In [1]: import numpy as np

In [2]: np.set_printoptions(suppress=True, linewidth=140)

In [3]: tidy = lambda a: np.round(a, 1) + 0

In [4]: mat = np.loadtxt("x.csv", delimiter=",")

In [5]: mat
Out[5]: 
array([[ 0.5,  0.7,  0.1,  1.5, -0.6,  0.7, -0.4, -0.6],
       [-1.2,  1.6,  0.1,  3.6, -1.6,  1.6, -0.1,  0. ],
       [ 1.6, -1.2,  1.2,  2.1,  1.6,  0.1,  1. , -0.2],
       [ 1.1, -0.4,  0.3, -3. ,  1.2, -1.6,  1.2, -0.7],
       [-0.5, -0.7, -0.6,  0.9,  0. , -1.5,  0.7, -1.7],
       [ 0.8,  0.3, -0.1, -1.8,  1.2,  0.7, -0.2,  0.7],
       [-0.8,  0.2,  1.5, -0.9, -0.9, -0.4,  0. , -0.2],
       [-0.8,  1.1, -0.7,  0. ,  1.7, -0.1, -0.1,  0.4]])

In [6]: rng = np.random.default_rng(634786)

In [7]: idx = rng.permutation(8)

In [8]: idx
Out[8]: array([6, 1, 2, 7, 0, 4, 3, 5])

In [9]: B = mat[idx][:, idx]

In [10]: np.allclose(B, mat)
Out[10]: False

In [11]: tidy(np.linalg.det(B)), tidy(np.linalg.det(mat[idx]))
Out[11]: (np.float64(112.1), np.float64(-112.1))

In [12]: tidy(np.trace(B))
Out[12]: np.float64(1.4)

In [13]: np.diag(B)
Out[13]: array([ 0. ,  1.6,  1.2,  0.4,  0.5,  0. , -3. ,  0.7])

In [14]: M = np.load("block16.npy")

In [15]: M
Out[15]: 
array([[  0,   5,  -9,   6,   4,   9,   2,  -4,  -5,   2,   8],
       [  9,  -5,  -1,  -2,  -7,   1,   3,  -3,   1,  -9,   5],
       [  9,   7,  -9,  -7,  -3,  -1,  -8,   3,   1,   1,  -4],
       [ -8,  -9,   2,   1,   6,  -6,  -6,   7,   9,   3,   5],
       [  1,   5,   2,  -4,   9,  -3,   6,   6,  -2,  -9,   0],
       [-18,  15,  -7,  10,  18,   7,  -4,   2,  -7,  20,  -2]])

In [16]: # null space of dimension 6

In [17]: Uu, sigma, Vh = np.linalg.svd(M)

In [18]: vecs = Vh[:(sigma > 1e-8).sum()]

In [19]: vec = M[5] + 5 * M[2] + rng.integers(2) * np.eye(11)[9]

In [20]: vec
Out[20]: array([ 27.,  50., -52., -25.,   3.,   2., -44.,  17.,  -2.,  25., -22.])

In [21]: np.linalg.matrix_rank(np.vstack([M, vec]))
Out[21]: np.int64(5)

In [22]: E = np.loadtxt("arr.csv", delimiter=",")

In [23]: tidy(E)
Out[23]: 
array([[-0.7,  0. ,  0. ,  0. ,  0. ,  0. ,  0. ,  0.7,  0. ,  0. ,  0. ,  0. ,  0. ],
       [ 0. ,  1. ,  0. ,  0. ,  0. ,  0. ,  0. ,  0. ,  0. ,  0. ,  0. ,  0. ,  0. ],
       [ 0. ,  0. ,  1. ,  0. ,  0. ,  0. ,  0. ,  0. ,  0. ,  0. ,  0. ,  0. ,  0. ],
       [ 0. ,  0. ,  0. ,  1. ,  0. ,  0. ,  0. ,  0. ,  0. ,  0. ,  0. ,  0. ,  0. ],
       [ 0. ,  0. ,  0. ,  0. ,  1. ,  0. ,  0. ,  0. ,  0. ,  0. ,  0. ,  0. ,  0. ],
       [ 0. ,  0. ,  0. ,  0. ,  0. ,  1. ,  0. ,  0. ,  0. ,  0. ,  0. ,  0. ,  0. ],
       [ 0. ,  0. ,  0. ,  0. ,  0. ,  0. ,  1. ,  0. ,  0. ,  0. ,  0. ,  0. ,  0. ],
       [-0.7,  0. ,  0. ,  0. ,  0. ,  0. ,  0. , -0.7,  0. ,  0. ,  0. ,  0. ,  0. ],
       [ 0. ,  0. ,  0. ,  0. ,  0. ,  0. ,  0. ,  0. ,  1. ,  0. ,  0. ,  0. ,  0. ],
       [ 0. ,  0. ,  0. ,  0. ,  0. ,  0. ,  0. ,  0. ,  0. ,  1. ,  0. ,  0. ,  0. ],
       [ 0. ,  0. ,  0. ,  0. ,  0. ,  0. ,  0. ,  0. ,  0. ,  0. ,  1. ,  0. ,  0. ],
       [ 0. ,  0. ,  0. ,  0. ,  0. ,  0. ,  0. ,  0. ,  0. ,  0. ,  0. ,  1. ,  0. ],
       [ 0. ,  0. ,  0. ,  0. ,  0. ,  0. ,  0. ,  0. ,  0. ,  0. ,  0. ,  0. ,  1. ]])

In [24]: B = np.linalg.inv(E)

In [25]: tidy(np.linalg.det(E) * np.linalg.det(B))
Out[25]: np.float64(1.0)

In [26]: tidy(np.linalg.cond(E))
Out[26]: np.float64(1.0)

In [27]: tidy(np.linalg.slogdet(E)[0])
Out[27]: np.float64(1.0)

In [28]: vec = np.array([4, 5, 4, 3, 2, 0, 0, 3, 4, 4, 1, 4, 1])

In [29]: print(tidy(E @ np.eye(13)[0]))
[-0.7  0.   0.   0.   0.   0.   0.  -0.7  0.   0.   0.   0.   0. ]

In [30]: np.sign((E @ vec).round(6))
Out[30]: array([-1.,  1.,  1.,  1.,  1.,  0.,  0., -1.,  1.,  1.,  1.,  1.,  1.])

In [31]: tidy(E @ vec)
Out[31]: array([-0.7,  5. ,  4. ,  3. ,  2. ,  0. ,  0. , -4.9,  4. ,  4. ,  1. ,  4. ,  1. ])

In [32]: print((E @ vec).argmax())
1

In [33]: r0 = np.array([0, 2, 3])

In [34]: print(np.correlate(E[6], E[3], "full"))
[0. 0. 0. 0. 0. 0. 0. 0. 0. 0. 0. 0. 0. 0. 0. 1. 0. 0. 0. 0. 0. 0. 0. 0. 0.]

In [35]: print(np.polyval(r0, E[6]))
[3. 3. 3. 3. 3. 3. 5. 3. 3. 3. 3. 3. 3.]

In [36]: np.cross(E[6, :3], E[3, :3])
Out[36]: array([0., 0., 0.])
